>>> import numpy as np
>>> np.set_printoptions(precision=2, suppress=True, linewidth=160)
>>> W0 = np.load("x.npy")
>>> print(W0)
[[-18   5   2   0   9]
 [  5  -8   7  -1   6]
 [  2   7  18  15  10]
 [  0  -1  15 -10   1]
 [  9   6  10   1  16]]
>>> vals, evecs = np.linalg.eigh(W0)
>>> vec = np.array([2, 3, 3, 3, 2])
>>> np.abs(W0).sum(axis=1).max(), round(np.abs(vals).max(), 2)
(np.int64(52), np.float64(33.71))
>>> other = np.linalg.inv(W0)
>>> (np.abs(other) > 1e-9).astype(int)
array([[1, 1, 1, 1, 1],
       [1, 1, 1, 1, 1],
       [1, 1, 1, 1, 1],
       [1, 1, 1, 1, 1],
       [1, 1, 1, 1, 1]])
>>> np.allclose(other, W0.T)
False
>>> print(np.round(np.linalg.inv(other), 2) + 0)
[[-18.   5.   2.   0.   9.]
 [  5.  -8.   7.  -1.   6.]
 [  2.   7.  18.  15.  10.]
 [  0.  -1.  15. -10.   1.]
 [  9.   6.  10.   1.  16.]]
>>> round(float(np.linalg.slogdet(W0)[0]), 2)
-1.0
>>> proj = np.triu(np.array([[-3, -5, -4, 2, 4],
...     [2, -5, 0, 0, 2],
...     [3, -4, -3, -4, -4],
...     [1, -5, 5, 3, 2],
...     [-3, -5, -5, -3, 2]]), 1) + np.eye(5)
>>> other = proj @ W0 @ np.linalg.inv(proj)
>>> print(proj @ W0 - W0 @ proj)
[[   3.  -56. -109.  -27.   66.]
 [  18.   37.   40.   20.   58.]
 [ -36.  -10.  -92.  104.  -48.]
 [  18.   12.   20.   62.  114.]
 [   0.   45.   36.   22.  -10.]]
>>> np.linalg.matrix_rank(other)
np.int64(5)
>>> basis = np.sign(np.array([[2, 0], [1, 2]]))
>>> other = (np.tril(basis, -1) + np.eye(2)) @ (np.triu(basis, 1) + np.eye(2))
>>> vals = np.array([2, 3])
>>> X = np.rint(other * vals @ np.linalg.inv(other)) + 0
>>> X
array([[ 2.,  0.],
       [-1.,  3.]])
>>> np.linalg.matrix_rank(X - X[0, 0] * np.eye(2))
np.int64(1)
>>> np.linalg.matrix_power(X - np.diag(np.diag(X)), 2)
array([[0., 0.],
       [0., 0.]])
>>> np.prod(np.diag(X)), round(np.linalg.det(X), 2)
(np.float64(6.0), np.float64(6.0))
>>> left, sig, Vh = np.linalg.svd(X, full_matrices=False)
>>> round(float(np.sqrt((sig ** 2).sum())), 2), np.round(np.linalg.norm(X), 2)
(3.74, np.float64(3.74))
>>> np.round(Vh @ Vh.T, 2) + 0
array([[1., 0.],
       [0., 1.]])
>>> np.round(left.T @ X @ Vh.T, 2) + 0
array([[3.26, 0.  ],
       [0.  , 1.84]])
>>> np.abs(left[:, 0]).round(6).argmax()
np.int64(1)
>>> np.cumsum(sig ** 2) / np.sum(sig ** 2)
array([0.76, 1.  ])
>>> (sig > 1e-8).sum()
np.int64(2)
>>> left.shape, sig.shape, Vh.shape
((2, 2), (2,), (2, 2))
>>> sig / sig[0]
array([1.  , 0.57])
>>> sig
array([3.26, 1.84])
>>> np.allclose(left * sig @ Vh, X)
True
>>> np.einsum("ii->", X)
np.float64(5.0)
>>> np.round(np.linalg.det(X[::-1]), 2)
np.float64(-6.0)
>>> np.poly(X)
array([ 1., -5.,  6.])
>>> np.einsum("ij,ji->", X, X)
np.float64(13.0)
>>> np.round(np.linalg.det(X.T), 2)
np.float64(6.0)
>>> np.kron(np.eye(2, dtype=int), X)
array([[ 2.,  0.,  0.,  0.],
       [-1.,  3., -0.,  0.],
       [ 0.,  0.,  2.,  0.],
       [-0.,  0., -1.,  3.]])
>>> np.sort(np.abs(np.linalg.eigvals(X)))
array([2., 3.])
>>> (X - X.T) / 2
array([[ 0. ,  0.5],
       [-0.5,  0. ]])
>>> X @ X
array([[ 4.,  0.],
       [-5.,  9.]])
>>> np.linalg.matrix_power(X, 2)
array([[ 4.,  0.],
       [-5.,  9.]])
>>> print(np.round(np.abs(np.linalg.eigvals(X)).max(), 2))
3.0
>>> feats = np.load("test8.npy")
>>> print(feats)
[[ 3  2  0  0  0  0]
 [-1 -4  0  0  0  0]
 [-1  4  0  0  0  0]
 [ 0  0  3  2  0  0]
 [ 0  0 -1 -4  0  0]
 [ 0  0 -1  4  0  0]
 [ 0  0  0  0  3  2]
 [ 0  0  0  0 -1 -4]
 [ 0  0  0  0 -1  4]]
>>> rng = np.random.default_rng(621506)
>>> z = rng.permutation(6)
>>> other = feats[:, z] * rng.choice([-1, 1], 6)
>>> other
array([[-2,  0,  0,  3,  0,  0],
       [ 4,  0,  0, -1,  0,  0],
       [-4,  0,  0, -1,  0,  0],
       [ 0,  0, -2,  0,  3,  0],
       [ 0,  0,  4,  0, -1,  0],
       [ 0,  0, -4,  0, -1,  0],
       [ 0,  3,  0,  0,  0, -2],
       [ 0, -1,  0,  0,  0,  4],
       [ 0, -1,  0,  0,  0, -4]])
>>> left, _, Vh = np.linalg.svd(feats.T @ other)
>>> z
array([1, 4, 3, 0, 2, 5])
>>> np.round(left @ Vh, 2) + 0
array([[ 0.,  0.,  0.,  1.,  0.,  0.],
       [-1.,  0.,  0.,  0.,  0.,  0.],
       [ 0.,  0.,  0.,  0.,  1.,  0.],
       [ 0.,  0., -1.,  0.,  0.,  0.],
       [ 0.,  1.,  0.,  0.,  0.,  0.],
       [ 0.,  0.,  0.,  0.,  0., -1.]])
